$ python3 -q
>>> import numpy as np
>>> np.set_printoptions(precision=1, suppress=True, linewidth=120)
>>> def rnd(a):
...     return np.round(a, 1) + 0
... 
>>> E = np.load("w.npy")
>>> print(E)
[[ 0.1 -0.9  1.7]
 [ 1.1 -1.7  0.6]
 [ 0.2 -0.6  1.2]
 [-3.5 11.5  2. ]
 [-0.4 -0.7 -1.3]
 [ 1.6  0.5  0.1]
 [-1.6  2.   0.7]
 [-0.8  0.7 -0.8]
 [ 1.4  1.5  0.5]
 [ 0.  -0.2 -0.9]
 [ 1.8 -0.8  0.2]
 [-2.3 -0.7 -1. ]]
>>> P = E @ np.linalg.solve(E.T @ E, E.T)
>>> print(np.allclose(P @ P, P))
True
>>> print(rnd(np.linalg.eigvalsh(P)))
[0. 0. 0. 0. 0. 0. 0. 0. 0. 1. 1. 1.]
>>> Xc = E - E.mean(axis=0)
>>> V = np.linalg.svd(Xc)[2][:1]
>>> out = Xc - Xc @ V.T @ V
>>> print(np.linalg.norm(out, axis=1).round(6).argmax())
11
>>> print(rnd(np.diag(V.T @ V)))
[0.1 0.9 0. ]
>>> print(rnd(out.std(axis=0)))
[1.1 0.3 0.9]
>>> print(rnd(np.linalg.svd(E, compute_uv=False)))
[12.7  4.3  2.7]
>>> print(np.unravel_index(np.abs(E).argmax(), E.shape))
(np.int64(3), np.int64(1))
>>> print(np.abs(E).max())
11.5
>>> print(rnd(E.mean(axis=0)))
[-0.2  0.9  0.2]
>>> print(np.count_nonzero(E))
35
>>> vec = np.array([3, 0, -4])
>>> rhs = E @ vec
>>> print(rnd(rhs))
[ -6.5   0.9  -4.2 -18.5   4.    4.4  -7.6   0.8   2.2   3.6   4.6  -2.9]
>>> print(rnd(np.linalg.solve(E.T @ E, E.T @ rhs)))
[ 3.  0. -4.]
>>> rng = np.random.default_rng(39694)
>>> rhs = rhs + 0.1 * rng.normal(size=12)
>>> print(rnd(rhs))
[ -6.7   0.9  -4.2 -18.5   4.    4.2  -7.6   0.7   2.    3.7   4.7  -2.8]
>>> coef, *_ = np.linalg.lstsq(E, rhs)
>>> print(coef.round())
[ 3. -0. -4.]
>>> m1 = np.loadtxt("x.csv", delimiter=",")
>>> print(rnd(m1))
[[-0.5  0.  -0.3 -0.8]
 [-0.1  0.   1.  -0.3]
 [ 0.8 -0.5 -0.1 -0.4]
 [-0.4 -0.9  0.   0.2]]
>>> q = m1.astype(float).copy()
>>> for j in range(4):
...     q[:, j] -= q[:, :j] @ (q[:, :j].T @ q[:, j])
...     q[:, j] /= np.linalg.norm(q[:, j])
... 
>>> print(rnd(q.T @ q))
[[1. 0. 0. 0.]
 [0. 1. 0. 0.]
 [0. 0. 1. 0.]
 [0. 0. 0. 1.]]
>>> print(rnd(q))
[[-0.5  0.  -0.3 -0.8]
 [-0.1  0.   1.  -0.3]
 [ 0.8 -0.5 -0.1 -0.4]
 [-0.4 -0.9  0.   0.2]]
>>> out = m1 / np.sqrt((m1 ** 2).mean(axis=1, keepdims=True))
>>> print(rnd(out[0]))
[-0.9  0.  -0.5 -1.7]
>>> print(rnd(m1 - m1.mean(axis=1, keepdims=True)))
[[-0.1  0.4  0.1 -0.5]
 [-0.2 -0.2  0.8 -0.4]
 [ 0.8 -0.4  0.  -0.4]
 [-0.2 -0.6  0.3  0.5]]
>>> print(rnd(np.linalg.norm(out, axis=1)))
[2. 2. 2. 2.]
>>> q, V = np.linalg.qr(m1[:, :3])[0], np.linalg.qr(m1[:, 3:])[0]
>>> sig = np.linalg.svd(q.T @ V, compute_uv=False)
>>> print(rnd(np.degrees(np.arccos(sig.clip(0, 1)))))
[90.]
>>> print(rnd(sig))
[0.]
>>> print((sig > 0.9).sum())
0
>>> out = np.array([[3, 2, 0, 2], [2, 0, 1, 3], [1, 2, 2, 3], [0, 0, 2, 3]])
>>> A = out + out.T
>>> print(A)
[[6 4 1 2]
 [4 0 3 3]
 [1 3 4 5]
 [2 3 5 6]]
>>> print(A.sum(axis=1))
[13 10 13 16]
>>> print(np.unravel_index(np.abs(A).argmax(), A.shape))
(np.int64(0), np.int64(0))
>>> print(rnd(np.linalg.norm(A)))
14.7
>>> print(rnd(A.mean(axis=0)))
[3.2 2.5 3.2 4. ]
>>> print(rnd(np.linalg.svd(A, compute_uv=False)))
[13.4  5.4  2.8  0. ]
>>> print(np.abs(A).max())
6
>>> out = A / np.linalg.norm(A, axis=1, keepdims=True)
>>> C2 = out @ out.T
>>> print(np.argwhere(np.triu(np.abs(C2) > 0.95, 1)))
[[2 3]]
>>> print(rnd(np.degrees(np.arccos(np.clip(C2[0, 2], -1, 1)))))
53.6
>>> print(rnd(C2[0]))
[1.  0.7 0.6 0.6]
>>> ev, V = np.linalg.eigh(A)
>>> vec = np.array([4, 0, 6, 3])
>>> print(np.abs(A).sum(axis=1).max(), rnd(np.abs(ev).max()))
16 13.4
>>> print(vec @ A @ vec)
570
>>> print(rnd(V * np.maximum(ev, 0) @ V.T))
[[6.4 3.1 1.3 2. ]
 [3.1 2.2 2.3 2.9]
 [1.3 2.3 4.3 5. ]
 [2.  2.9 5.  6. ]]
>>> print(rnd(np.linalg.eigvalsh(A[1:, 1:])))
[-1.6  0.  11.6]
>>> print(rnd(vec @ A @ vec / (vec @ vec)), rnd(ev[0]), rnd(ev[-1]))
9.3 -2.8 13.4
>>> print(rnd(V * np.abs(ev) @ V.T))
[[6.7 2.2 1.6 2.1]
 [2.2 4.4 1.5 2.8]
 [1.6 1.5 4.5 5.1]
 [2.1 2.8 5.1 6. ]]
>>> U, sig, Vh = np.linalg.svd(A)
>>> print(np.argmax(sig[:-1] / (sig[1:] + 1e-6)) + 1)
3
>>> out = U[:, :3] @ np.diag(sig[:3]) @ Vh[:3]
>>> print(rnd(np.linalg.norm(A - out) / np.linalg.norm(A)))
0.0
>>> print(rnd(out))
[[6. 4. 1. 2.]
 [4. 0. 3. 3.]
 [1. 3. 4. 5.]
 [2. 3. 5. 6.]]
>>> out = np.array([[-0.5], [1.9], [1.1]])
>>> cent = np.array([[1.7, 0.1, -0.6]])
>>> J = out @ cent
>>> print(rnd(J))
[[-0.8  0.   0.3]
 [ 3.2  0.2 -1.1]
 [ 1.9  0.1 -0.7]]
>>> z = rng.permutation(3)
>>> print(z)
[1 0 2]
>>> out = J[z][:, z]
>>> print(rnd(np.trace(out)))
-1.3
>>> print(rnd(np.sort(np.abs(np.linalg.eigvals(out)))))
[0.  0.  1.3]
>>> print(np.allclose(out, J))
False
>>> U, sig, Vh = np.linalg.svd(J)
>>> print(np.argmax(sig[:-1] / (sig[1:] + 1e-6)) + 1)
1
>>> out = U[:, :1] @ np.diag(sig[:1]) @ Vh[:1]
>>> print(rnd(np.linalg.norm(J - out) / np.linalg.norm(J)))
0.0
>>> X = np.load("m.npy")
>>> print(X)
[[-1.2  4.2  0.1 -1. ]
 [ 4.2 -4.4  0.   2.2]
 [ 0.1  0.   1.9 -0.2]
 [-1.   2.2 -0.2  0.7]]
>>> ev, V = np.linalg.eigh(X)
>>> vec = np.array([-1, 0, -1, 2])
>>> print(vec @ X @ vec)
8.5
>>> print(rnd(np.linalg.eigvalsh(X[1:, 1:])))
[-5.2  1.4  2. ]
>>> print(rnd(V * np.maximum(ev, 0) @ V.T))
[[ 1.1  0.8  0.1  0.1]
 [ 0.8  0.7  0.   0.5]
 [ 0.1  0.   1.9 -0.2]
 [ 0.1  0.5 -0.2  1.3]]
>>> print(rnd(vec @ X @ vec / (vec @ vec)), rnd(ev[0]), rnd(ev[-1]))
1.4 -8.0 2.0
>>> def softmax(z):
...     e = np.exp(z - z.max(axis=-1, keepdims=True))
...     return e / e.sum(axis=-1, keepdims=True)
... 
>>> print(rnd(softmax(X[2])))
[0.1 0.1 0.7 0.1]
>>> print(rnd(softmax(X[2] + 3)))
[0.1 0.1 0.7 0.1]
>>> print(softmax(X).sum(axis=1))
[1. 1. 1. 1.]
>>> att = X @ X.T / np.sqrt(4)
>>> print(rnd(softmax(att + np.triu(np.full(att.shape, -np.inf), 1))))
[[1.  0.  0.  0. ]
 [0.  1.  0.  0. ]
 [0.1 0.1 0.7 0. ]
 [0.8 0.  0.  0.2]]
>>> q = X.astype(float).copy()
>>> for j in range(4):
...     q[:, j] -= q[:, :j] @ (q[:, :j].T @ q[:, j])
...     q[:, j] /= np.linalg.norm(q[:, j])
... 
>>> print(rnd(q.T @ q))
[[1. 0. 0. 0.]
 [0. 1. 0. 0.]
 [0. 0. 1. 0.]
 [0. 0. 0. 1.]]
>>> print(rnd(q))
[[-0.3  0.9  0.  -0.4]
 [ 0.9  0.3  0.   0.1]
 [ 0.   0.   1.   0.1]
 [-0.2  0.3 -0.1  0.9]]
>>> print([round(float(np.linalg.det(X[:i, :i])), 2) + 0 for i in range(1, 5)])
[-1.2, -12.36, -23.44, -31.39]
>>> print(np.all(np.linalg.eigvalsh(X) > 0))
False
>>> z = rng.permutation(4)
>>> out = X[:, z] * rng.choice([-1, 1], 4)
>>> print(out)
[[-4.2  1.  -0.1  1.2]
 [ 4.4 -2.2 -0.  -4.2]
 [-0.   0.2 -1.9 -0.1]
 [-2.2 -0.7  0.2  1. ]]
>>> U, _, Vh = np.linalg.svd(X.T @ out)
>>> print(rnd(U @ Vh))
[[ 0.  0.  0. -1.]
 [-1.  0.  0.  0.]
 [ 0.  0. -1.  0.]
 [ 0. -1.  0.  0.]]
>>> print(z)
[1 3 2 0]
>>> mat = np.load("block5.npy")
>>> print(rnd(mat))
[[ 0.  -1.4 -0.6]
 [ 0.  -3.  -1.5]
 [ 0.2  4.1  2. ]
 [ 0.1 -1.1 -0.5]
 [ 0.  -1.6 -0.6]
 [ 0.  -2.8 -1.3]
 [ 0.  -0.8 -0.3]
 [-0.2  1.3  0.8]
 [ 0.1  3.3  1.6]
 [ 0.2  1.   0.4]
 [ 0.  -0.4 -0.1]
 [ 0.   1.2  0.6]
 [ 0.  -3.5 -1.6]
 [ 0.   0.7  0.3]
 [-0.1 -1.4 -0.6]
 [-0.2  2.   1. ]
 [ 0.   0.2  0.1]
 [-0.1 -3.8 -1.9]
 [-0.1  1.3  0.7]
 [ 0.1 -1.2 -0.8]
 [ 0.   1.5  0.8]
 [ 0.   0.   0. ]
 [-0.2  2.   0.9]
 [ 0.2  2.1  1.2]
 [-0.2 -0.8 -0.5]]
>>> z = mat[:, 1] > np.median(mat[:, 1])
>>> r0 = mat[z].mean(axis=0) - mat[~z].mean(axis=0)
>>> print(((mat - mat.mean(axis=0)) @ r0 > 0).astype(int))
[0 0 1 0 0 0 0 1 1 1 0 1 0 1 0 1 1 0 1 0 1 1 1 1 0]
>>> vec = np.array([-4, 3, -4])
>>> rhs = mat @ vec
>>> print(rnd(np.linalg.lstsq(mat, rhs)[0]))
[-4.  3. -4.]
>>> rhs = rhs + 0.1 * rng.normal(size=25)
>>> print(rnd(rhs))
[-2.  -3.2  3.5 -1.7 -2.6 -3.  -1.2  1.7  2.8  0.8 -1.1  1.2 -3.5  1.  -1.6  2.7  0.2 -3.4  1.6 -0.7  1.4  0.   2.9
  0.8  0.2]
>>> coef, *_ = np.linalg.lstsq(mat, rhs)
>>> print([round(float(np.linalg.norm(np.linalg.solve(mat.T @ mat + lam * np.eye(3), mat.T @ rhs))), 2) for lam in (0, 1, 10, 100)])
[6.1, 1.44, 0.83, 0.5]
>>> print(coef.round())
[-4.  3. -4.]
>>> cent = mat[[21, 19]].astype(float)
>>> for _ in range(7):
...     z = np.linalg.norm(mat[:, None] - cent, axis=-1).argmin(axis=1)
...     cent = np.array([mat[z == j].mean(axis=0) for j in range(2)])
... 
>>> print(z)
[1 1 0 1 1 1 1 0 0 0 1 0 1 0 1 0 0 1 0 1 0 0 0 0 1]
>>> print(np.bincount(z))
[13 12]
>>> print(np.abs(cent[1] - cent[0]).argmax())
1
>>> Xc = mat - mat.mean(axis=0)
>>> V = np.linalg.svd(Xc)[2][:1]
>>> out = Xc - Xc @ V.T @ V
>>> print(rnd(np.cov(Xc @ V.T, rowvar=False)))
5.3
>>> print(np.argsort(-np.linalg.norm(A, axis=0).round(6), kind="stable")[:3])
[3 0 2]
>>> print(np.linalg.cond(A) > 100)
True
>>> print(np.linalg.matrix_rank(A, rtol=0.1))
3
>>> W0 = np.load("a.npy")
>>> print(W0)
[[ 0 -2 -2 -2]
 [-1  2 -2 -2]
 [-1  2 -2 -2]
 [ 0  0 -2  2]]
>>> print(np.linalg.cond(W0) > 100)
True
>>> print((W0 + W0.T) / 2)
[[ 0.  -1.5 -1.5 -1. ]
 [-1.5  2.   0.  -1. ]
 [-1.5  0.  -2.  -2. ]
 [-1.  -1.  -2.   2. ]]
>>> print(np.allclose(W0 @ W0.T, W0.T @ W0))
False
>>> print(rnd(np.linalg.det(W0)))
0.0
>>> print([round(float(x), 1) for x in np.linalg.svd(J, compute_uv=False)[:3]])
[4.1, 0.0, 0.0]
>>> print(np.linalg.matrix_rank(J, rtol=0.1))
1
>>> print(np.argsort(-np.linalg.norm(J, axis=0).round(6), kind="stable")[:3])
[0 2 1]
>>> U, sig, Vh = np.linalg.svd(W0)
>>> print(rnd(sig))
[5.3 3.2 2.8 0. ]
>>> out = U[:, :3] @ np.diag(sig[:3]) @ Vh[:3]
>>> print(np.linalg.matrix_rank(W0, rtol=0.05))
3
>>> print(rnd(out))
[[ 0. -2. -2. -2.]
 [-1.  2. -2. -2.]
 [-1.  2. -2. -2.]
 [ 0.  0. -2.  2.]]
>>> print(rnd(np.abs(W0 - out).max()))
0.0
>>> print(rnd(np.linalg.norm(W0 - out, 2)), rnd(sig[3]))
0.0 0.0
>>> z = rng.integers(0, 2, 3)
>>> M = (z[:, None] == z) * 2 + np.eye(3)
>>> print(M)
[[3. 2. 2.]
 [2. 3. 2.]
 [2. 2. 3.]]
>>> Lm = np.linalg.cholesky(M)
>>> print(rnd(Lm @ Lm.T))
[[3. 2. 2.]
 [2. 3. 2.]
 [2. 2. 3.]]
>>> print(rnd(Lm))
[[1.7 0.  0. ]
 [1.2 1.3 0. ]
 [1.2 0.5 1.2]]
>>> print(np.linalg.eigvalsh(M).min() > 0)
True
>>> vec = np.array([2, 0, 0])
>>> print(M @ np.ones(3))
[7. 7. 7.]
>>> print(np.einsum("ij,j->i", M, vec))
[6. 4. 4.]
>>> print(np.linalg.norm(M @ vec) <= np.linalg.norm(M, 2) * np.linalg.norm(vec) + 1e-9)
True
>>> print(M @ np.eye(3)[1])
[2. 3. 2.]
>>> print(np.sign((M @ vec).round(6)))
[1. 1. 1.]
>>> print((M * vec).sum(axis=1))
[6. 4. 4.]
>>> print(M * vec)
[[6. 0. 0.]
 [4. 0. 0.]
 [4. 0. 0.]]
>>> print(np.sort(np.abs(np.fft.fft(M[0]))), rnd(np.sort(np.linalg.svd(M, compute_uv=False))))
[1. 1. 7.] [1. 1. 7.]
>>> print(M @ np.ones(3))
[7. 7. 7.]
>>> print(np.allclose(M @ M.T, M.T @ M))
True
>>> print(M @ (-1.0) ** np.arange(3))
[3. 1. 3.]
>>> print(np.fft.fft(M[0]))
[7.+0.j 1.+0.j 1.+0.j]
>>> print(np.allclose(X, X.T))
True
>>> print(rnd(np.linalg.det(X)))
-31.4
>>> print(rnd(np.trace(X)))
-3.0
>>> print(np.allclose(X @ X.T, X.T @ X))
True
>>> print((X - X.T) / 2)
[[0. 0. 0. 0.]
 [0. 0. 0. 0.]
 [0. 0. 0. 0.]
 [0. 0. 0. 0.]]
>>> print(rnd(np.linalg.matrix_power(X, 2)))
[[ 20.1 -25.7   0.3   9.7]
 [-25.7  41.8   0.  -12.3]
 [  0.3   0.    3.7  -0.6]
 [  9.7 -12.3  -0.6   6.4]]
>>> print(rnd(np.abs(np.linalg.eigvals(X)).max()))
8.0
>>> print((X + X.T) / 2)
[[-1.2  4.2  0.1 -1. ]
 [ 4.2 -4.4  0.   2.2]
 [ 0.1  0.   1.9 -0.2]
 [-1.   2.2 -0.2  0.7]]
